$ ipython --no-banner

In [1]: import numpy as np

In [2]: from numpy import linalg as LA

In [3]: np.set_printoptions(suppress=True, linewidth=100)

In [4]: rnd = lambda a: np.round(a, 1) + 0

In [5]: theta = np.deg2rad(45)

In [6]: arr = np.eye(8)

In [7]: arr[np.ix_([7, 3], [7, 3])] = [[np.cos(theta), -np.sin(theta)], [np.sin(theta), np.cos(theta)]]

In [8]: rnd(arr)
Out[8]: 
array([[ 1. ,  0. ,  0. ,  0. ,  0. ,  0. ,  0. ,  0. ],
       [ 0. ,  1. ,  0. ,  0. ,  0. ,  0. ,  0. ,  0. ],
       [ 0. ,  0. ,  1. ,  0. ,  0. ,  0. ,  0. ,  0. ],
       [ 0. ,  0. ,  0. ,  0.7,  0. ,  0. ,  0. ,  0.7],
       [ 0. ,  0. ,  0. ,  0. ,  1. ,  0. ,  0. ,  0. ],
       [ 0. ,  0. ,  0. ,  0. ,  0. ,  1. ,  0. ,  0. ],
       [ 0. ,  0. ,  0. ,  0. ,  0. ,  0. ,  1. ,  0. ],
       [ 0. ,  0. ,  0. , -0.7,  0. ,  0. ,  0. ,  0.7]])

In [9]: x = np.array([1, 0, 0, 1, 2, 1, 1, 0])

In [10]: rnd(LA.inv(arr))
Out[10]: 
array([[ 1. ,  0. ,  0. ,  0. ,  0. ,  0. ,  0. ,  0. ],
       [ 0. ,  1. ,  0. ,  0. ,  0. ,  0. ,  0. ,  0. ],
       [ 0. ,  0. ,  1. ,  0. ,  0. ,  0. ,  0. ,  0. ],
       [ 0. ,  0. ,  0. ,  0.7,  0. ,  0. ,  0. , -0.7],
       [ 0. ,  0. ,  0. ,  0. ,  1. ,  0. ,  0. ,  0. ],
       [ 0. ,  0. ,  0. ,  0. ,  0. ,  1. ,  0. ,  0. ],
       [ 0. ,  0. ,  0. ,  0. ,  0. ,  0. ,  1. ,  0. ],
       [ 0. ,  0. ,  0. ,  0.7,  0. ,  0. ,  0. ,  0.7]])

In [11]: rnd(LA.det(arr))
Out[11]: np.float64(1.0)

In [12]: rnd(arr.T @ (arr @ x))
Out[12]: array([1., 0., 0., 1., 2., 1., 1., 0.])

In [13]: 8 - LA.matrix_rank(arr - np.eye(8), tol=1e-8)
Out[13]: np.int64(6)

In [14]: [p for p in range(1, 25) if np.allclose(LA.matrix_power(arr, p), np.eye(8))]
Out[14]: [8, 16, 24]

In [15]: x = np.array([1, 1, 0, 1, 1, 2, 1, 0])

In [16]: rnd((arr * x).sum(axis=1))
Out[16]: array([ 1. ,  1. ,  0. ,  0.7,  1. ,  2. ,  1. , -0.7])

In [17]: rnd(arr @ np.ones(8))
Out[17]: array([1. , 1. , 1. , 1.4, 1. , 1. , 1. , 0. ])

In [18]: rnd(arr @ (2 * x))
Out[18]: array([ 2. ,  2. ,  0. ,  1.4,  2. ,  4. ,  2. , -1.4])

In [19]: LA.norm(arr @ x) <= LA.norm(arr, 2) * LA.norm(x) + 1e-9
Out[19]: np.True_

In [20]: (arr @ x).argmax()
Out[20]: np.int64(5)

In [21]: rnd(np.einsum("ij,j->i", arr, x))
Out[21]: array([ 1. ,  1. ,  0. ,  0.7,  1. ,  2. ,  1. , -0.7])

In [22]: q, r_ = LA.qr(arr)

In [23]: rnd(r_)
Out[23]: 
array([[ 1.,  0.,  0.,  0.,  0.,  0.,  0.,  0.],
       [ 0.,  1.,  0.,  0.,  0.,  0.,  0.,  0.],
       [ 0.,  0.,  1.,  0.,  0.,  0.,  0.,  0.],
       [ 0.,  0.,  0., -1.,  0.,  0.,  0.,  0.],
       [ 0.,  0.,  0.,  0.,  1.,  0.,  0.,  0.],
       [ 0.,  0.,  0.,  0.,  0.,  1.,  0.,  0.],
       [ 0.,  0.,  0.,  0.,  0.,  0.,  1.,  0.],
       [ 0.,  0.,  0.,  0.,  0.,  0.,  0.,  1.]])

In [24]: abs(r_[0, 0]), rnd(LA.norm(arr[:, 0]))
Out[24]: (np.float64(1.0), np.float64(1.0))

In [25]: np.trace(q @ q.T)
Out[25]: np.float64(8.0)

In [26]: rnd(q @ r_)
Out[26]: 
array([[ 1. ,  0. ,  0. ,  0. ,  0. ,  0. ,  0. ,  0. ],
       [ 0. ,  1. ,  0. ,  0. ,  0. ,  0. ,  0. ,  0. ],
       [ 0. ,  0. ,  1. ,  0. ,  0. ,  0. ,  0. ,  0. ],
       [ 0. ,  0. ,  0. ,  0.7,  0. ,  0. ,  0. ,  0.7],
       [ 0. ,  0. ,  0. ,  0. ,  1. ,  0. ,  0. ,  0. ],
       [ 0. ,  0. ,  0. ,  0. ,  0. ,  1. ,  0. ,  0. ],
       [ 0. ,  0. ,  0. ,  0. ,  0. ,  0. ,  1. ,  0. ],
       [ 0. ,  0. ,  0. , -0.7,  0. ,  0. ,  0. ,  0.7]])
